$ python -q
>>> import numpy as np
>>> from numpy import linalg as LA
>>> np.set_printoptions(suppress=True, linewidth=100)
>>> A = np.load("w.npy")
>>> A
array([[0, 0, 0, 0, 0, 0, 0, 0, 1],
       [0, 0, 0, 1, 1, 1, 1, 1, 0],
       [0, 0, 0, 1, 1, 0, 1, 1, 0],
       [0, 1, 1, 0, 0, 1, 1, 1, 0],
       [0, 1, 1, 0, 0, 0, 1, 1, 0],
       [0, 1, 0, 1, 0, 0, 0, 1, 0],
       [0, 1, 1, 1, 1, 0, 0, 1, 0],
       [0, 1, 1, 1, 1, 1, 1, 0, 0],
       [1, 0, 0, 0, 0, 0, 0, 0, 0]])
>>> # symmetric, so the eigenvalues are real
>>> evals, vecs = LA.eigh(A)
>>> np.abs(vecs[:, -1]).round(6).argmax()
np.int64(7)
>>> np.round(LA.eigvalsh(A + 2 * np.eye(9)), 2) + 0
array([0.  , 0.35, 0.64, 1.  , 1.39, 2.  , 2.92, 3.  , 6.71])
>>> np.round(vecs @ np.diag(evals) @ vecs.T, 2) + 0
array([[0., 0., 0., 0., 0., 0., 0., 0., 1.],
       [0., 0., 0., 1., 1., 1., 1., 1., 0.],
       [0., 0., 0., 1., 1., 0., 1., 1., 0.],
       [0., 1., 1., 0., 0., 1., 1., 1., 0.],
       [0., 1., 1., 0., 0., 0., 1., 1., 0.],
       [0., 1., 0., 1., 0., 0., 0., 1., 0.],
       [0., 1., 1., 1., 1., 0., 0., 1., 0.],
       [0., 1., 1., 1., 1., 1., 1., 0., 0.],
       [1., 0., 0., 0., 0., 0., 0., 0., 0.]])
>>> np.round(np.abs(vecs[:, -1]), 2)
array([0.  , 0.4 , 0.34, 0.4 , 0.34, 0.27, 0.41, 0.46, 0.  ])
>>> np.round(LA.svd(A, compute_uv=False), 2) + 0
array([4.71, 2.  , 1.65, 1.36, 1.  , 1.  , 0.92, 0.61, 0.  ])
>>> print(np.unique(evals.round(6) + 0, return_counts=True)[1])
[1 1 1 1 1 1 1 1 1]
>>> U, sig, Vt = LA.svd(A)
>>> vecs = Vt[:(sig > 1e-8).sum()]
>>> rng = np.random.default_rng(3841)
>>> vec = A[6] + 5 * A[0] + rng.integers(2) * np.eye(9)[2]
>>> print(vec)
[0. 1. 1. 1. 1. 0. 0. 1. 5.]
>>> np.round(np.diag(vecs.T @ vecs), 2)
array([1.  , 0.75, 0.75, 0.75, 0.75, 1.  , 1.  , 1.  , 1.  ])
>>> Y = np.array([[1, 1], [1, -1]])
>>> M = np.kron(Y, np.kron(Y, Y))[rng.permutation(8)][:7]
>>> M
array([[ 1,  1, -1, -1, -1, -1,  1,  1],
       [ 1, -1,  1, -1, -1,  1, -1,  1],
       [ 1,  1,  1,  1,  1,  1,  1,  1],
       [ 1, -1,  1, -1,  1, -1,  1, -1],
       [ 1,  1,  1,  1, -1, -1, -1, -1],
       [ 1, -1, -1,  1,  1, -1, -1,  1],
       [ 1, -1, -1,  1, -1,  1,  1, -1]])
>>> r0 = np.array([2, 1])
>>> np.correlate(M[0], M[5], "full")
array([ 1,  0, -3,  0,  3,  0, -1,  0, -1,  0,  3,  0, -3,  0,  1])
>>> np.convolve(M[0], r0)
array([ 2,  3, -1, -3, -3, -3,  1,  3,  1])
>>> np.array([np.convolve(row, r0, "same") for row in M])
array([[ 2,  3, -1, -3, -3, -3,  1,  3],
       [ 2, -1,  1, -1, -3,  1, -1,  1],
       [ 2,  3,  3,  3,  3,  3,  3,  3],
       [ 2, -1,  1, -1,  1, -1,  1, -1],
       [ 2,  3,  3,  3, -1, -3, -3, -3],
       [ 2, -1, -3,  1,  3, -1, -3,  1],
       [ 2, -1, -3,  1, -1,  1,  3, -1]])
>>> np.cross(M[0, :3], M[5, :3])
array([-2,  0, -2])
>>> X = np.load("block18.npy")
>>> X
array([[-0.05,  2.01, -1.03,  0.95,  0.99, -2.03,  1.95,  2.  ,  1.09],
       [-0.08,  1.97, -1.06,  0.98,  1.  , -2.  ,  2.08,  1.93,  0.91],
       [ 0.  ,  1.9 , -1.07,  1.  ,  1.09, -2.02,  1.95,  2.07,  1.02],
       [-0.1 ,  2.07, -0.99,  0.94,  0.99, -2.03,  1.99,  2.11,  1.  ],
       [ 0.1 ,  2.06, -1.08,  0.96,  0.96, -2.01,  2.03,  1.95,  0.96],
       [ 0.05,  2.05, -1.  ,  0.95,  0.98, -2.02,  2.03,  1.93,  1.09],
       [ 0.06,  2.03, -0.95,  0.96,  1.01, -2.  ,  1.94,  2.04,  0.93],
       [ 0.01,  2.  , -1.04,  1.03,  1.05, -1.99,  2.  ,  1.93,  1.03],
       [-0.07,  1.96, -1.06,  0.98,  1.04, -2.07,  1.96,  2.04,  0.98],
       [ 0.04,  1.92, -1.03,  1.02,  0.98, -2.06,  1.93,  2.03,  0.98],
       [-0.04,  1.96, -0.92,  0.96,  0.97, -1.98,  2.05,  1.96,  0.99],
       [ 0.04,  2.  , -0.99,  1.03,  0.98, -1.97,  1.94,  1.98,  1.03],
       [ 0.02,  1.99, -1.06,  0.94,  0.96, -1.97,  2.05,  2.08,  0.99],
       [-0.04,  1.89, -0.98,  0.96,  0.97, -1.92,  2.  ,  2.01,  0.99],
       [ 0.02,  2.02, -0.97,  1.  ,  1.02, -2.04,  1.97,  2.05,  1.  ],
       [ 0.03,  2.04, -0.99,  0.9 ,  1.02, -2.03,  1.96,  1.94,  1.02],
       [ 0.05,  1.92, -1.04,  1.02,  0.92, -2.  ,  2.03,  2.  ,  0.94],
       [ 0.01, -1.99, -1.97, -1.  ,  0.93,  1.02, -1.94,  0.01,  1.92],
       [ 0.01, -1.99, -2.  , -0.93,  0.97,  0.97, -1.96,  0.02,  1.97],
       [ 0.  , -1.95, -2.03, -0.93,  0.98,  0.96, -2.  ,  0.04,  2.01],
       [-0.07, -2.03, -2.01, -0.95,  1.02,  1.01, -2.01,  0.1 ,  2.  ],
       [-0.07, -1.96, -2.01, -1.1 ,  1.04,  0.94, -1.89,  0.12,  1.91],
       [ 0.08, -1.92, -1.85, -0.97,  1.03,  1.07, -2.  ,  0.03,  1.97],
       [ 0.02, -1.97, -1.94, -1.  ,  1.01,  0.97, -2.09, -0.03,  1.92],
       [-0.06, -1.96, -1.98, -0.93,  0.97,  1.  , -1.96, -0.04,  2.01],
       [-0.04, -2.11, -2.01, -0.96,  0.95,  1.  , -2.03, -0.03,  1.98],
       [-0.03, -1.98, -2.06, -0.96,  1.03,  0.98, -2.04,  0.03,  2.03],
       [ 0.07, -1.97, -1.96, -1.01,  0.99,  1.01, -1.96,  0.02,  1.98],
       [-0.01, -2.04, -2.02, -0.95,  0.95,  1.05, -2.05,  0.05,  1.92],
       [ 0.  , -2.03, -2.  , -0.99,  1.01,  1.03, -2.06,  0.02,  2.04],
       [-0.07, -1.87, -2.01, -0.95,  1.06,  1.07, -2.01, -0.01,  1.98],
       [ 0.11, -1.99, -2.06, -1.08,  0.89,  0.94, -2.04,  0.02,  2.04],
       [-0.02, -2.  , -2.  , -1.  ,  1.08,  0.93, -2.04,  0.08,  1.96],
       [-0.06, -2.03, -2.1 , -1.01,  0.97,  0.95, -1.99,  0.09,  2.04]])
>>> D = LA.norm(X[:, None] - X[None], axis=-1)
>>> D[4].round(6).argsort(kind="stable")[:4]
array([ 4,  5, 15, 12])
>>> print((D + 1e9 * np.eye(34)).round(6).argmin(axis=1))
[15 10  8 14  5 15 14 11  2 14 13  7 16 10  6  5  9 27 19 18 26 32 27 27 18 28 19 17 25 26 24 27 26
 26]
>>> mat = np.load("layer3.npy")
>>> mat
array([[-3,  2, -3,  2, -3,  2],
       [ 2, -1,  2, -1,  2, -1],
       [-3, -1, -3, -1, -3, -1],
       [-3,  2, -3,  2, -3,  2],
       [ 2, -1,  2, -1,  2, -1],
       [-3, -1, -3, -1, -3, -1]])
>>> # columns 0 and 2 are equal
>>> LA.cond(mat) > 100
np.True_
>>> round(LA.norm(mat, 2) / LA.norm(mat), 2)
np.float64(0.91)
